$ python -q
>>> import numpy as np
>>> np.set_printoptions(precision=2, suppress=True, linewidth=100, floatmode="fixed")
>>> def tidy(a):
...     return np.round(a, 2) + 0
... 
>>> arr = np.load("layer2.npy")
>>> print(arr)
[[ 3.00  2.00  3.00  4.00  4.00  0.00  0.00  0.00  0.00]
 [ 2.00  2.00  5.00  0.00  3.00  0.00  0.00  0.00  0.00]
 [ 5.00  2.00  4.00  2.00  5.00  5.00  0.00  0.00  0.00]
 [ 2.00  5.00  2.00  0.00  1.00  3.00  0.00  0.00  0.00]
 [ 4.00  5.00  1.00  2.00  0.00  4.00  0.00  0.00  0.00]
 [ 0.00  5.00  0.00  3.00  0.00  0.00  0.00  0.00  0.00]
 [ 0.00  0.00  0.00  0.00  0.00  0.00  7.00 -3.00  1.00]
 [ 0.00  0.00  0.00  0.00  0.00  0.00 -1.00  6.00 -8.00]
 [ 0.00  0.00  0.00  0.00  0.00  0.00 -4.00 -8.00  7.00]]
>>> arr.sum(axis=0)
array([16.00, 21.00, 15.00, 11.00, 13.00, 12.00,  2.00, -5.00,  0.00])
>>> np.linalg.rank(arr)
Traceback (most recent call last):
  File "<python-input-6>", line 1, in <module>
    np.linalg.rank(arr)
    ^^^^^^^^^^^^^^
AttributeError: module 'numpy.linalg' has no attribute 'rank'
>>> np.count_nonzero(arr)
np.int64(36)
>>> arr[:, 9]
Traceback (most recent call last):
  File "<python-input-8>", line 1, in <module>
    arr[:, 9]
    ~~~^^^^^^
IndexError: index 9 is out of bounds for axis 1 with size 9
>>> tidy(arr.mean(axis=0))
array([ 1.78,  2.33,  1.67,  1.22,  1.44,  1.33,  0.22, -0.56,  0.00])
>>> (arr != 0).astype(int)
array([[1, 1, 1, 1, 1, 0, 0, 0, 0],
       [1, 1, 1, 0, 1, 0, 0, 0, 0],
       [1, 1, 1, 1, 1, 1, 0, 0, 0],
       [1, 1, 1, 0, 1, 1, 0, 0, 0],
       [1, 1, 1, 1, 0, 1, 0, 0, 0],
       [0, 1, 0, 1, 0, 0, 0, 0, 0],
       [0, 0, 0, 0, 0, 0, 1, 1, 1],
       [0, 0, 0, 0, 0, 0, 1, 1, 1],
       [0, 0, 0, 0, 0, 0, 1, 1, 1]])
>>> np.flatnonzero(np.linalg.matrix_power((arr != 0) + (arr.T != 0) + np.eye(9), 9)[7])
array([6, 7, 8])
>>> print(tidy(np.sort(np.linalg.eigvals(arr).real)))
[-3.98 -2.07 -1.09 -0.85 -0.85  0.73  8.56 13.51 15.04]
>>> E = np.array([[1.2, 3.0, 3.13, 0.24, 1.87],
...     [0.67, 0.73, -3.89, -4.99, 1.23],
...     [-1.92, -1.72, -2.6, -3.08, 3.94],
...     [-3.27, 0.22, -2.27, -2.17, -0.4],
...     [3.56, 0.98, 1.35, 0.79, -2.4],
...     [0.41, -0.04, -0.23, 3.28, 1.98],
...     [-1.31, -2.21, 0.02, 1.16, 0.96],
...     [2.57, 1.85, 2.29, -1.81, -0.88]])
>>> def softmax(z):
...     e = np.exp(z - z.max(axis=-1, keepdims=True))
...     return e / e.sum(axis=-1, keepdims=True)
... 
>>> tidy(softmax(10 * E[4]))
array([1.00, 0.00, 0.00, 0.00, 0.00])
>>> tidy(softmax(E).sum(axis=1))
array([1.00, 1.00, 1.00, 1.00, 1.00, 1.00, 1.00, 1.00])
>>> tidy(softmax(E[4] + -1))
array([0.80, 0.06, 0.09, 0.05, 0.00])
>>> tidy(softmax(E[4]))
array([0.80, 0.06, 0.09, 0.05, 0.00])
>>> scores = E @ E.T / np.sqrt(5)
>>> print(tidy(softmax(scores)[4] @ E))
[ 3.52  1.02  1.39  0.69 -2.33]
>>> softmax(scores).round(6).argmax(axis=1)
array([0, 1, 2, 3, 4, 5, 6, 7])
>>> tidy(softmax(scores + np.triu(np.full(scores.shape, -np.inf), 1)))
array([[1.00, 0.00, 0.00, 0.00, 0.00, 0.00, 0.00, 0.00],
       [0.00, 1.00, 0.00, 0.00, 0.00, 0.00, 0.00, 0.00],
       [0.00, 0.01, 0.99, 0.00, 0.00, 0.00, 0.00, 0.00],
       [0.00, 0.14, 0.13, 0.73, 0.00, 0.00, 0.00, 0.00],
       [0.00, 0.00, 0.00, 0.00, 1.00, 0.00, 0.00, 0.00],
       [0.01, 0.00, 0.00, 0.00, 0.00, 0.99, 0.00, 0.00],
       [0.00, 0.00, 0.22, 0.02, 0.00, 0.13, 0.64, 0.00],
       [0.07, 0.00, 0.00, 0.00, 0.11, 0.00, 0.00, 0.83]])
